$ ipython --no-banner

In [1]: import numpy as np

In [2]: import numpy.linalg as la

In [3]: np.set_printoptions(precision=2, suppress=True, linewidth=200)

In [4]: rd = lambda a: np.round(a, 2) + 0

In [5]: rng = np.random.default_rng(452470)

In [6]: z = rng.integers(0, 2, 3)

In [7]: arr = (z[:, None] == z) * -3 + np.eye(3)

In [8]: print(arr)
[[-2. -3. -3.]
 [-3. -2. -3.]
 [-3. -3. -2.]]

In [9]: print(rd(la.det(arr)))
-8.0

In [10]: assert arr == arr.T
ValueError: The truth value of an array with more than one element is ambiguous. Use a.any() or a.all()


In [11]: print(rd(np.sort(np.abs(la.eigvals(arr)))))
[1. 1. 8.]

In [12]: print((arr - arr.T) / 2)
[[0. 0. 0.]
 [0. 0. 0.]
 [0. 0. 0.]]

In [13]: print(np.allclose(arr, arr.T))
True

In [14]: print(arr @ arr)
[[22. 21. 21.]
 [21. 22. 21.]
 [21. 21. 22.]]

In [15]: q, r_ = la.qr(arr)

In [16]: print(rd(abs(r_[0, 0])), rd(la.norm(arr[:, 0])))
4.69 4.69

In [17]: vals, V = la.eig(arr)

In [18]: print(rd(np.sort(la.eigvals(la.inv(arr)))))
[-0.12  1.    1.  ]

In [19]: print(rd(np.prod(vals)))
-8.0

In [20]: z = rng.permutation(3)

In [21]: M2 = arr[:, z] * rng.choice([-1, 1], 3)

In [22]: print(M2)
[[ 3. -2. -3.]
 [ 3. -3. -2.]
 [ 2. -3. -3.]]

In [23]: left, _, VT = la.svd(arr.T @ M2)

In [24]: print(rd(la.lstsq(arr, M2)[0]))
[[ 0.  1.  0.]
 [ 0.  0.  1.]
 [-1.  0.  0.]]
